% python3 -q
>>> import numpy as np
>>> import numpy.linalg as la
>>> np.set_printoptions(precision=1, suppress=True, linewidth=120)
>>> B = np.array([[2, 0], [0, 2], [2, 1], [0, 1]])
>>> C = np.array([[-2, -3, -1], [0, -3, 3]])
>>> mat = B @ C
>>> mat
array([[-4, -6, -2],
       [ 0, -6,  6],
       [-4, -9,  1],
       [ 0, -3,  3]])
>>> round(float(la.norm(mat[3] - mat[2])), 1)
7.5
>>> np.round(la.norm(mat[3], 1), 1), round(la.norm(mat[3], np.inf), 1)
(np.float64(6.0), np.float64(3.0))
>>> round(la.norm(mat, 1), 1), round(la.norm(mat, np.inf), 1)
(np.float64(24.0), np.float64(14.0))
>>> round(la.norm(mat, "nuc"), 1)
np.float64(21.0)
>>> q, _ = la.qr(np.array([[-1.1, -0.5, -0.6], [-1.0, -0.2, -1.3], [-0.4, 1.0, 0.0]]))
>>> evecs, _ = la.qr(np.array([[-0.2, 0.4, -0.7], [0.4, -0.2, 0.4], [-0.6, 2.1, 0.0]]))
>>> sig = 3 * 0.2 ** np.arange(3)
>>> E = q[:, :3] * sig @ evecs[:3]
>>> E
array([[ 0.6, -0.4,  2. ],
       [ 0.6, -0.2,  1.8],
       [-0.1,  0.4,  0.9]])
>>> # column 2 dominates
>>> B = la.invert(E)
Traceback (most recent call last):
  File "<python-input-17>", line 1, in <module>
    B = la.invert(E)
        ^^^^^^^^^
AttributeError: module 'numpy.linalg' has no attribute 'invert'
>>> B = la.inv(E)
>>> la.det(E) * B
array([[-0.8,  1.1, -0.4],
       [-0.7,  0.8,  0.1],
       [ 0.2, -0.2,  0.1]])
>>> round(la.cond(E), 1)
np.float64(25.0)
>>> np.round(la.det(E) * la.det(B), 1)
np.float64(1.0)
>>> np.round(E @ B, 1) + 0
array([[1., 0., 0.],
       [0., 1., 0.],
       [0., 0., 1.]])
>>> np.round(la.slogdet(E)[0], 1)
np.float64(1.0)
>>> rng = np.random.default_rng(9792)
>>> idx = rng.permutation(3)
>>> idx
array([0, 1, 2])
>>> B = E[idx][:, idx]
>>> np.allclose(B, E)
True
>>> B
array([[ 0.6, -0.4,  2. ],
       [ 0.6, -0.2,  1.8],
       [-0.1,  0.4,  0.9]])
>>> np.sort(np.abs(la.eigvals(B)))
array([0.4, 0.4, 1.4])
>>> la.norm(E, axis=1).argmax()
np.int64(0)
>>> round(float(la.norm(E[0] - E[2])), 1)
1.6
>>> la.norm(E, axis=0)
array([0.9, 0.6, 2.9])
>>> np.round(E[0] @ E[2], 1)
np.float64(1.6)
>>> W0 = np.loadtxt("out15.csv", delimiter=",")
>>> W0
array([[ 0.,  0.,  0., -3.,  3.,  0.],
       [ 0.,  0.,  0.,  3.,  6.,  3.],
       [ 0.,  0.,  0., -3.,  0.,  3.],
       [ 2., -2.,  0.,  1., -1.,  0.],
       [-2., -4., -2., -1., -2., -1.],
       [ 2.,  0., -2.,  1.,  0., -1.]])
>>> u = np.array([-1, 1, 2, -1, 0, 0])
>>> B = W0 + np.outer(u, np.eye(6)[0])
>>> B
array([[-1.,  0.,  0., -3.,  3.,  0.],
       [ 1.,  0.,  0.,  3.,  6.,  3.],
       [ 2.,  0.,  0., -3.,  0.,  3.],
       [ 1., -2.,  0.,  1., -1.,  0.],
       [-2., -4., -2., -1., -2., -1.],
       [ 2.,  0., -2.,  1.,  0., -1.]])
>>> round(la.det(B) / la.det(W0), 1), round(1 + la.solve(W0, u)[0], 1)
(np.float64(0.7), np.float64(0.7))
>>> la.matrix_rank(la.inv(B) - la.inv(W0), tol=1e-8)
np.int64(1)
>>> la.matrix_rank(B - W0)
np.int64(1)
>>> arr = np.array([[0, 2, 1, 3], [-2, 0, 3, 6], [-1, -3, 0, -2], [-3, -6, 2, 0]])
>>> la.matrix_rank(mat, rtol=0.1)
np.int64(2)
>>> la.cond(mat) > 100
np.True_
>>> U, sig, Vh = la.svd(arr)
>>> sig
array([7.9, 7.9, 0.1, 0.1])
>>> B = U[:, :2] @ np.diag(sig[:2]) @ Vh[:2]
>>> la.matrix_rank(arr, rtol=0.05)
np.int64(2)
>>> round(float(np.abs(arr - B).max()), 1)
0.1
>>> round(float(la.norm(arr - B) / la.norm(arr)), 1)
0.0
>>> round(np.log10(la.cond(arr)))
2
>>> [round(float(x), 1) for x in la.svd(arr, compute_uv=False)[:3]]
[7.9, 7.9, 0.1]
>>> np.argsort(-la.norm(arr, axis=0).round(6), kind="stable")[:3]
array([1, 3, 0])
>>> la.cond(arr) > 100
np.False_
>>> la.matrix_rank(arr, rtol=0.1)
np.int64(2)
>>> u = np.array([2, 2, 0])
>>> np.array([np.convolve(row, u, "same") for row in arr])
array([[  4,   6,   8,   6],
       [ -4,   6,  18,  12],
       [ -8,  -6,  -4,  -4],
       [-18,  -8,   4,   0]])
>>> J = np.load("layer9.npy")
>>> J
array([[ 0, -1, -1, -1],
       [ 0,  0, -1,  0],
       [ 0,  0,  0,  2],
       [ 0,  0,  0,  0]])
>>> idx = rng.permutation(4)
>>> idx
array([0, 3, 2, 1])
>>> B = J[idx][:, idx]
>>> np.sort(np.abs(la.eigvals(B)))
array([0., 0., 0., 0.])
